$ ipython --no-banner

In [1]: import numpy as np

In [2]: from numpy import linalg as LA

In [3]: np.set_printoptions(precision=2, suppress=True, linewidth=100, floatmode="fixed")

In [4]: arr = np.loadtxt("m.csv", delimiter=",")

In [5]: print(arr)
[[ 1.00  0.00  0.00  0.00  0.00  0.00  0.00  0.00]
 [ 0.00  0.97  0.00  0.00  0.26  0.00  0.00  0.00]
 [ 0.00  0.00  1.00  0.00  0.00  0.00  0.00  0.00]
 [ 0.00  0.00  0.00  1.00  0.00  0.00  0.00  0.00]
 [ 0.00 -0.26  0.00  0.00  0.97  0.00  0.00  0.00]
 [ 0.00  0.00  0.00  0.00  0.00  1.00  0.00  0.00]
 [ 0.00  0.00  0.00  0.00  0.00  0.00  1.00  0.00]
 [ 0.00  0.00  0.00  0.00  0.00  0.00  0.00  1.00]]

In [6]: print(np.round(arr @ arr.T, 2) + 0)
[[1.00 0.00 0.00 0.00 0.00 0.00 0.00 0.00]
 [0.00 1.00 0.00 0.00 0.00 0.00 0.00 0.00]
 [0.00 0.00 1.00 0.00 0.00 0.00 0.00 0.00]
 [0.00 0.00 0.00 1.00 0.00 0.00 0.00 0.00]
 [0.00 0.00 0.00 0.00 1.00 0.00 0.00 0.00]
 [0.00 0.00 0.00 0.00 0.00 1.00 0.00 0.00]
 [0.00 0.00 0.00 0.00 0.00 0.00 1.00 0.00]
 [0.00 0.00 0.00 0.00 0.00 0.00 0.00 1.00]]

In [7]: vec = np.array([0, -3, -3, -3, -3, 2, -3, 0])

In [8]: print(np.sort(np.abs(np.degrees(np.angle(LA.eigvals(arr))))))
[ 0.00  0.00  0.00  0.00  0.00  0.00 15.00 15.00]

In [9]: print(LA.inv(arr))
[[ 1.00  0.00  0.00  0.00  0.00  0.00  0.00  0.00]
 [ 0.00  0.97  0.00  0.00 -0.26  0.00  0.00  0.00]
 [ 0.00  0.00  1.00  0.00  0.00  0.00  0.00  0.00]
 [ 0.00  0.00  0.00  1.00  0.00  0.00  0.00  0.00]
 [ 0.00  0.26  0.00  0.00  0.97  0.00  0.00  0.00]
 [ 0.00  0.00  0.00  0.00  0.00  1.00  0.00  0.00]
 [ 0.00  0.00  0.00  0.00  0.00  0.00  1.00  0.00]
 [ 0.00  0.00  0.00  0.00  0.00  0.00  0.00  1.00]]

In [10]: print(arr.T @ (arr @ vec))
[ 0.00 -3.00 -3.00 -3.00 -3.00  2.00 -3.00  0.00]

In [11]: print(8 - LA.matrix_rank(arr - np.eye(8), tol=1e-8))
6

In [12]: print(np.round(LA.norm(vec), 2), np.round(LA.norm(arr @ vec), 2))
7.0 7.0

In [13]: out = np.array([[2, 2, 1],
    ...:     [1, 2, 1],
    ...:     [2, 0, 1],
    ...:     [1, 0, 1],
    ...:     [0, 0, 2],
    ...:     [2, 0, 1],
    ...:     [0, 0, 2],
    ...:     [1, 0, 0]])

In [14]: print(np.einsum("ij,ij->i", arr, arr))
[1.00 1.00 1.00 1.00 1.00 1.00 1.00 1.00]

In [15]: print(out.T @ arr.T)
[[ 2.00  0.97  2.00  1.00 -0.26  2.00  0.00  1.00]
 [ 2.00  1.93  0.00  0.00 -0.52  0.00  0.00  0.00]
 [ 1.00  1.48  1.00  1.00  1.67  1.00  2.00  0.00]]

In [16]: print(np.einsum("ik,kj->ji", arr, out))
[[ 2.00  0.97  2.00  1.00 -0.26  2.00  0.00  1.00]
 [ 2.00  1.93  0.00  0.00 -0.52  0.00  0.00  0.00]
 [ 1.00  1.48  1.00  1.00  1.67  1.00  2.00  0.00]]

In [17]: print(LA.matrix_rank(np.vstack([arr, out.T])))
8

In [18]: out = LA.inv(arr)

In [19]: print(np.round(arr @ out, 2) + 0)
[[1.00 0.00 0.00 0.00 0.00 0.00 0.00 0.00]
 [0.00 1.00 0.00 0.00 0.00 0.00 0.00 0.00]
 [0.00 0.00 1.00 0.00 0.00 0.00 0.00 0.00]
 [0.00 0.00 0.00 1.00 0.00 0.00 0.00 0.00]
 [0.00 0.00 0.00 0.00 1.00 0.00 0.00 0.00]
 [0.00 0.00 0.00 0.00 0.00 1.00 0.00 0.00]
 [0.00 0.00 0.00 0.00 0.00 0.00 1.00 0.00]
 [0.00 0.00 0.00 0.00 0.00 0.00 0.00 1.00]]

In [20]: print(LA.det(arr) * out)
[[ 1.00  0.00  0.00  0.00  0.00  0.00  0.00  0.00]
 [ 0.00  0.97  0.00  0.00 -0.26  0.00  0.00  0.00]
 [ 0.00  0.00  1.00  0.00  0.00  0.00  0.00  0.00]
 [ 0.00  0.00  0.00  1.00  0.00  0.00  0.00  0.00]
 [ 0.00  0.26  0.00  0.00  0.97  0.00  0.00  0.00]
 [ 0.00  0.00  0.00  0.00  0.00  1.00  0.00  0.00]
 [ 0.00  0.00  0.00  0.00  0.00  0.00  1.00  0.00]
 [ 0.00  0.00  0.00  0.00  0.00  0.00  0.00  1.00]]

In [21]: print(LA.inv(out))
[[ 1.00  0.00  0.00  0.00  0.00  0.00  0.00  0.00]
 [ 0.00  0.97  0.00  0.00  0.26  0.00  0.00  0.00]
 [ 0.00  0.00  1.00  0.00  0.00  0.00  0.00  0.00]
 [ 0.00  0.00  0.00  1.00  0.00  0.00  0.00  0.00]
 [ 0.00 -0.26  0.00  0.00  0.97  0.00  0.00  0.00]
 [ 0.00  0.00  0.00  0.00  0.00  1.00  0.00  0.00]
 [ 0.00  0.00  0.00  0.00  0.00  0.00  1.00  0.00]
 [ 0.00  0.00  0.00  0.00  0.00  0.00  0.00  1.00]]

In [22]: print(round(LA.slogdet(arr)[0], 2))
1.0

In [23]: print(round(float(LA.cond(arr)), 2))
1.0

In [24]: print(np.allclose(out, arr.T))
True

In [25]: r0 = np.array([-1, -1, 0, -1, 1, 2, -1, 0, -2])

In [26]: g = np.array([-3, -4, 1, -2, 4, -5, 1, -1])

In [27]: K = np.outer(r0, g)

In [28]: print(K)
[[  3   4  -1   2  -4   5  -1   1]
 [  3   4  -1   2  -4   5  -1   1]
 [  0   0   0   0   0   0   0   0]
 [  3   4  -1   2  -4   5  -1   1]
 [ -3  -4   1  -2   4  -5   1  -1]
 [ -6  -8   2  -4   8 -10   2  -2]
 [  3   4  -1   2  -4   5  -1   1]
 [  0   0   0   0   0   0   0   0]
 [  6   8  -2   4  -8  10  -2   2]]

In [29]: r0 = np.array([0, 0, 0, 0, 3, 0, 3, 1])

In [30]: out = arr + np.outer(r0, np.eye(8)[0])

In [31]: print(out)
[[ 1.00  0.00  0.00  0.00  0.00  0.00  0.00  0.00]
 [ 0.00  0.97  0.00  0.00  0.26  0.00  0.00  0.00]
 [ 0.00  0.00  1.00  0.00  0.00  0.00  0.00  0.00]
 [ 0.00  0.00  0.00  1.00  0.00  0.00  0.00  0.00]
 [ 3.00 -0.26  0.00  0.00  0.97  0.00  0.00  0.00]
 [ 0.00  0.00  0.00  0.00  0.00  1.00  0.00  0.00]
 [ 3.00  0.00  0.00  0.00  0.00  0.00  1.00  0.00]
 [ 1.00  0.00  0.00  0.00  0.00  0.00  0.00  1.00]]

In [32]: print(round(float(LA.det(out) / LA.det(arr)), 2), round(1 + LA.solve(arr, r0)[0], 2))
1.0 1.0

In [33]: print(LA.matrix_rank(out - arr))
1

In [34]: vec = np.array([0, 1, 0, 1, 0, 2, 1, 0])

In [35]: target = out @ vec

In [36]: beta, lr = np.zeros(8), 1 / LA.norm(out, 2) ** 2

In [37]: for i in range(150):
    ...:     beta -= lr * out.T @ (out @ beta - target)
    ...:     if i % 50 == 0: print(i, round(LA.norm(out @ beta - target), 2))
    ...: 
0 2.47
50 0.24
100 0.09

In [38]: print(beta)
[ 0.08  1.06  0.00  1.00 -0.23  2.00  0.76 -0.08]

In [39]: Uu, sigma, Vt = LA.svd(K)

In [40]: vecs = Vt[:(sigma > 1e-8).sum()]

In [41]: rng = np.random.default_rng(54090)

In [42]: vec = K[2] + -2 * K[5] + rng.integers(2) * np.eye(8)[2]

In [43]: print(vec)
[ 12.00  16.00  -3.00   8.00 -16.00  20.00  -4.00   4.00]

In [44]: print(LA.matrix_rank(np.vstack([K, vec])))
2

In [45]: print(np.allclose(vecs.T @ vecs @ vec, vec))
False

In [46]: print(round(LA.norm(vec - vecs.T @ vecs @ vec), 2))
0.99

In [47]: X = np.loadtxt("run18.csv", delimiter=",")

In [48]: print(X)
[[6.00 3.00 2.00 4.00 1.00 5.00 3.00 6.00 3.00]
 [3.00 6.00 5.00 4.00 5.00 6.00 0.00 1.00 3.00]
 [2.00 5.00 4.00 5.00 3.00 5.00 4.00 5.00 1.00]
 [4.00 4.00 5.00 0.00 5.00 2.00 0.00 5.00 4.00]
 [1.00 5.00 3.00 5.00 2.00 2.00 4.00 6.00 5.00]
 [5.00 6.00 5.00 2.00 2.00 2.00 1.00 2.00 5.00]
 [3.00 0.00 4.00 0.00 4.00 1.00 4.00 3.00 2.00]
 [6.00 1.00 5.00 5.00 6.00 2.00 3.00 0.00 2.00]
 [3.00 3.00 1.00 4.00 5.00 5.00 2.00 2.00 4.00]]

In [49]: r0 = np.array([-1, 1, -2])

In [50]: print(np.cross(X[0, :3], X[7, :3]))
[ 13.00 -18.00 -12.00]

In [51]: print(np.polyval(r0, X[0]))
[-32.00  -8.00  -4.00 -14.00  -2.00 -22.00  -8.00 -32.00  -8.00]

In [52]: th = np.radians(36)

In [53]: r_ = np.eye(9)

In [54]: r_[3, 3] = r_[5, 5] = np.cos(th)

In [55]: r_[3, 5], r_[5, 3] = -np.sin(th), np.sin(th)

In [56]: print(r_)
[[ 1.00  0.00  0.00  0.00  0.00  0.00  0.00  0.00  0.00]
 [ 0.00  1.00  0.00  0.00  0.00  0.00  0.00  0.00  0.00]
 [ 0.00  0.00  1.00  0.00  0.00  0.00  0.00  0.00  0.00]
 [ 0.00  0.00  0.00  0.81  0.00 -0.59  0.00  0.00  0.00]
 [ 0.00  0.00  0.00  0.00  1.00  0.00  0.00  0.00  0.00]
 [ 0.00  0.00  0.00  0.59  0.00  0.81  0.00  0.00  0.00]
 [ 0.00  0.00  0.00  0.00  0.00  0.00  1.00  0.00  0.00]
 [ 0.00  0.00  0.00  0.00  0.00  0.00  0.00  1.00  0.00]
 [ 0.00  0.00  0.00  0.00  0.00  0.00  0.00  0.00  1.00]]

In [57]: out = X @ r_.T

In [58]: print(out)
[[ 6.00  3.00  2.00  0.30  1.00  6.40  3.00  6.00  3.00]
 [ 3.00  6.00  5.00 -0.29  5.00  7.21  0.00  1.00  3.00]
 [ 2.00  5.00  4.00  1.11  3.00  6.98  4.00  5.00  1.00]
 [ 4.00  4.00  5.00 -1.18  5.00  1.62  0.00  5.00  4.00]
 [ 1.00  5.00  3.00  2.87  2.00  4.56  4.00  6.00  5.00]
 [ 5.00  6.00  5.00  0.44  2.00  2.79  1.00  2.00  5.00]
 [ 3.00  0.00  4.00 -0.59  4.00  0.81  4.00  3.00  2.00]
 [ 6.00  1.00  5.00  2.87  6.00  4.56  3.00  0.00  2.00]
 [ 3.00  3.00  1.00  0.30  5.00  6.40  2.00  2.00  4.00]]

In [59]: print(np.allclose(X @ X.T, out @ out.T))
True

In [60]: print(np.abs(out - X).max(axis=0))
[0.00 0.00 0.00 4.29 0.00 2.56 0.00 0.00 0.00]

In [61]: W1 = np.array([[-1, -2],
    ...:     [1, -1],
    ...:     [2, 0],
    ...:     [0, 1],
    ...:     [1, -2],
    ...:     [1, 0],
    ...:     [-2, 1],
    ...:     [-2, 2],
    ...:     [0, -1]])

In [62]: beta = np.array([2, 2])

In [63]: H = np.maximum(X @ W1 + beta, 0)

In [64]: print((H > 0).mean(axis=0))
[0.67 0.33]

In [65]: basis = np.array([[3, 3], [1, 0]])

In [66]: print((H @ basis).round(6).argmax(axis=1))
[0 0 0 0 0 0 0 0 0]

In [67]: print(W1 @ basis)
[[-5 -3]
 [ 2  3]
 [ 6  6]
 [ 1  0]
 [ 1  3]
 [ 3  3]
 [-5 -6]
 [-4 -6]
 [-1  0]]

In [68]: print(round(float(LA.eigvalsh(X).min()), 2))
-8.33

In [69]: print(np.all(LA.eigvalsh(X) > 0))
False

In [70]: C2 = X.T @ X

In [71]: print((X @ X.T).shape)
(9, 9)

In [72]: print(LA.matrix_rank(C2))
9

In [73]: print(np.allclose(C2, C2.T))
True

In [74]: print(LA.eigvalsh(C2)[::-1])
[942.51  69.40  47.63  47.56  23.39  18.34  14.71   3.91   0.55]

In [75]: print(C2)
[[145.00 112.00 128.00 103.00 122.00 108.00  71.00 100.00 105.00]
 [112.00 157.00 129.00 115.00 111.00 123.00  64.00 117.00 117.00]
 [128.00 129.00 146.00 102.00 131.00 105.00  72.00 104.00 107.00]
 [103.00 115.00 102.00 127.00 103.00 113.00  77.00  95.00  90.00]
 [122.00 111.00 131.00 103.00 145.00 109.00  69.00  89.00 101.00]
 [108.00 123.00 105.00 113.00 109.00 128.00  65.00 100.00  92.00]
 [ 71.00  64.00  72.00  77.00  69.00  65.00  71.00  80.00  60.00]
 [100.00 117.00 104.00  95.00  89.00 100.00  80.00 140.00 100.00]
 [105.00 117.00 107.00  90.00 101.00  92.00  60.00 100.00 109.00]]

In [76]: print(np.diag(C2))
[145.00 157.00 146.00 127.00 145.00 128.00  71.00 140.00 109.00]

In [77]: print(LA.svd(X, compute_uv=False) ** 2)
[942.51  69.40  47.63  47.56  23.39  18.34  14.71   3.91   0.55]
